$ python -q
>>> import numpy as np
>>> np.set_printoptions(precision=2, suppress=True, linewidth=160, floatmode="fixed")
>>> X = np.loadtxt("block7.csv", delimiter=",")
>>> X
array([[-0.11, -0.97, -0.94,  1.00],
       [ 0.73,  0.99,  0.98, -0.96],
       [ 0.88,  0.92,  0.88,  0.74],
       [-0.02, -0.16, -0.13,  0.20],
       [-0.78, -0.80, -0.74, -0.71],
       [ 0.68,  0.96,  0.92, -0.73],
       [ 0.72,  0.83,  0.77,  0.36],
       [-0.16,  0.97,  0.94, -1.00],
       [ 0.28,  0.17,  0.16,  0.42],
       [-0.64, -0.06, -0.11, -0.94],
       [ 0.81,  0.98,  0.96, -0.59],
       [ 0.15, -0.09, -0.06,  0.47],
       [-0.74, -1.00, -1.00,  1.00],
       [-0.54, -0.46, -0.42, -0.60],
       [ 0.21,  0.37,  0.32, -0.09],
       [ 0.02, -0.60, -0.51,  0.81],
       [-0.80, -0.96, -0.93,  0.27],
       [ 0.64,  0.99,  0.97, -0.98],
       [-0.38, -0.98, -0.96,  0.99],
       [ 0.87,  0.99,  0.98, -0.81]])
>>> vec = np.array([1, 1, 1, 1])
>>> rhs = X @ vec
>>> np.round(np.linalg.pinv(X) @ X, 2) + 0
array([[1.00, 0.00, 0.00, 0.00],
       [0.00, 1.00, 0.00, 0.00],
       [0.00, 0.00, 1.00, 0.00],
       [0.00, 0.00, 0.00, 1.00]])
>>> rng = np.random.default_rng(9647)
>>> rhs = rhs + 0.3 * rng.normal(size=20)
>>> rhs
array([-1.06,  2.25,  3.35, -0.27, -3.02,  1.79,  3.16,  0.82,  1.33, -1.93,  2.30,  0.58, -2.37, -1.92,  1.38, -0.06, -2.52,  1.45, -1.16,  2.71])
>>> beta, *_ = np.linalg.lstsq(X, rhs)
>>> np.round(X.T @ (rhs - X @ beta), 2) + 0
array([0.00, 0.00, 0.00, 0.00])
>>> Ac = X - X.mean(axis=0)
>>> evecs = np.linalg.svd(Ac)[2][:3]
>>> B = Ac - Ac @ evecs.T @ evecs
>>> np.round(np.linalg.norm(B) / np.linalg.norm(Ac), 2)
np.float64(0.01)
>>> W0 = np.array([[0, 0, 1, 0], [0, 0, 1, 1], [1, 1, 0, 1], [0, 1, 1, 0]])
>>> print(W0)
[[0 0 1 0]
 [0 0 1 1]
 [1 1 0 1]
 [0 1 1 0]]
>>> u, g = W0[1], W0[3]
>>> u @ g
np.int64(1)
>>> pr = (u @ g) / (u @ u) * u
>>> print(np.outer(u, g))
[[0 0 0 0]
 [0 0 0 0]
 [0 1 1 0]
 [0 1 1 0]]
>>> data = np.array([[0.0, 0.0, 5.0], [0.0, 0.0, 5.0], [5.0, 5.0, 0.0]])
>>> left, s, vt = np.linalg.svd(data)
>>> s
array([ 7.07,  7.07, -0.00])
>>> B = left[:, :2] @ np.diag(s[:2]) @ vt[:2]
>>> np.linalg.matrix_rank(B)
np.int64(2)
>>> np.linalg.matrix_rank(data, rtol=0.05)
np.int64(2)
>>> print(np.abs(data - B).max())
0.0
